$ ipython --no-banner

In [1]: import numpy as np

In [2]: np.set_printoptions(precision=2, suppress=True, linewidth=120, legacy="1.25")

In [3]: def rnd(a):
   ...:     return np.round(a, 2) + 0
   ...: 

In [4]: F = 3 * np.eye(2) + np.ones((2, 2))

In [5]: print(F)
[[4. 1.]
 [1. 4.]]

In [6]: print(rnd(np.linalg.det(F.T)))
15.0

In [7]: print(np.einsum("ii->", F))
8.0

In [8]: print(np.kron(np.eye(2, dtype=int), F))
[[4. 1. 0. 0.]
 [1. 4. 0. 0.]
 [0. 0. 4. 1.]
 [0. 0. 1. 4.]]

In [9]: low = np.linalg.cholesky(F)

In [10]: print(np.linalg.eigvalsh(F).min() > 0)
True

In [11]: print(low @ low.T)
[[4. 1.]
 [1. 4.]]

In [12]: print(rnd(np.prod(np.diag(low)) ** 2), rnd(np.linalg.det(F)))
15.0 15.0

In [13]: print(rnd(np.diag(low) ** 2))
[4.   3.75]

In [14]: X = np.loadtxt("run14.csv", delimiter=",")

In [15]: print(X)
[[-2.  0.  0.]
 [ 0. -2. -3.]
 [ 0. -3. -2.]]

In [16]: print(np.trace(X))
-6.0

In [17]: print(rnd(np.abs(np.linalg.eigvals(X)).max()))
5.0

In [18]: print(np.allclose(X @ X.T, X.T @ X))
True

In [19]: print(rnd(np.sort(np.abs(np.linalg.eigvals(X)))))
[1. 2. 5.]

In [20]: print(rnd(np.linalg.det(X)))
10.0

In [21]: x0 = np.array([3, 3, 2])

In [22]: target = X @ x0

In [23]: c, lr = np.zeros(3), 1 / np.linalg.norm(X, 2) ** 2

In [24]: for i in range(200):
    ...:     c -= lr * X.T @ (X @ c - target)
    ...:     if i % 50 == 0: print(i, round(np.linalg.norm(X @ c - target), 2))
    ...: 
0 5.09
50 0.09
100 0.01
150 0.0

In [25]: print(rnd(np.linalg.cond(X)))
5.0

In [26]: print(rnd(c))
[3. 3. 2.]

In [27]: other = np.array([[1, 0, 2], [0, 1, 3], [3, 0, 3]])

In [28]: print(np.linalg.matrix_rank(np.vstack([X, other.T])))
3

In [29]: print(np.linalg.matrix_rank(X @ other))
3

In [30]: print(np.einsum("ij->j", X))
[-2. -5. -5.]

In [31]: print(np.einsum("ik,kj->ji", X, other))
[[ -2.  -9.  -6.]
 [  0.  -2.  -3.]
 [ -4. -15. -15.]]

In [32]: print(np.vstack([X, other.T]).shape)
(6, 3)

In [33]: print(np.einsum("ik,kj->ij", X, other))
[[ -2.   0.  -4.]
 [ -9.  -2. -15.]
 [ -6.  -3. -15.]]

In [34]: print(np.einsum("ij,ij->i", X, X))
[ 4. 13. 13.]

In [35]: print(rnd(np.linalg.eigvalsh(X).min()))
-5.0

In [36]: print([round(float(np.linalg.det(X[:i, :i])), 2) + 0 for i in range(1, 4)])
[-2.0, 4.0, 10.0]

In [37]: print(np.all(np.linalg.eigvalsh(X) > 0))
False

In [38]: rng = np.random.default_rng(7295)

In [39]: idx = rng.integers(0, 2, 6)

In [40]: arr = np.array([[3, 3, -1, 2, 0, -3],
    ...:     [-2, -2, -3, 3, 2, -3],
    ...:     [2, -2, 3, -3, 0, 2],
    ...:     [-1, 1, -3, -3, -3, 0],
    ...:     [2, -2, 3, -2, 1, 2],
    ...:     [3, 2, 1, -3, 0, 0]]) * (idx[:, None] == idx)

In [41]: print(arr)
[[ 3  0  0  2  0 -3]
 [ 0 -2 -3  0  2  0]
 [ 0 -2  3  0  0  0]
 [-1  0  0 -3  0  0]
 [ 0 -2  3  0  1  0]
 [ 3  0  0 -3  0  0]]

In [42]: other = np.array([[-3, -1], [1, -1], [2, -2], [-3, 0], [3, 1], [2, 2]])

In [43]: print(arr @ other)
[[-21  -9]
 [ -2  10]
 [  4  -4]
 [ 12   1]
 [  7  -3]
 [  0  -3]]

In [44]: print(np.einsum("ij->j", arr))
[ 5 -6  3 -4  3 -3]

In [45]: print(np.einsum("ik,kj->ij", arr, other))
[[-21  -9]
 [ -2  10]
 [  4  -4]
 [ 12   1]
 [  7  -3]
 [  0  -3]]

In [46]: print(np.linalg.matrix_rank(arr @ other))
2

In [47]: print(np.einsum("ik,kj->ji", arr, other))
[[-21  -2   4  12   7   0]
 [ -9  10  -4   1  -3  -3]]

In [48]: print(np.linalg.matrix_rank(np.vstack([arr, other.T])))
6

In [49]: print(np.vstack([arr, other.T]).shape)
(8, 6)

In [50]: q, _ = np.linalg.qr(np.array([[0.9, 0.4, 0.0], [0.9, 0.5, -1.7], [0.1, 0.7, -0.3]]))

In [51]: w = np.array([-3, -2, 9])

In [52]: J = q @ np.diag(w) @ q.T

In [53]: print(rnd(J))
[[ 2.85 -5.93  0.77]
 [-5.93  3.03 -0.9 ]
 [ 0.77 -0.9  -1.88]]

In [54]: f = np.array([0, 6, 9])

In [55]: other = J + np.outer(f, np.eye(3)[2])

In [56]: print(np.linalg.matrix_rank(np.linalg.inv(other) - np.linalg.inv(J), tol=1e-8))
1

In [57]: print(rnd(other))
[[ 2.85 -5.93  0.77]
 [-5.93  3.03  5.1 ]
 [ 0.77 -0.9   7.12]]

In [58]: K = np.load("mat.npy")

In [59]: print(K)
[[1 0 0 0]
 [1 2 0 0]
 [0 0 1 0]
 [0 1 1 0]]

In [60]: r = np.linalg.matrix_rank(K)

In [61]: print(r)
3

In [62]: ns = np.linalg.svd(K)[2][r:].T

In [63]: print([int(np.linalg.matrix_rank(K[:i])) for i in range(1, len(K) + 1)])
[1, 2, 3, 3]

In [64]: print([int(np.linalg.matrix_rank(np.delete(K, i, axis=0))) for i in range(4)])
[3, 3, 3, 3]

In [65]: print(ns.shape)
(4, 1)
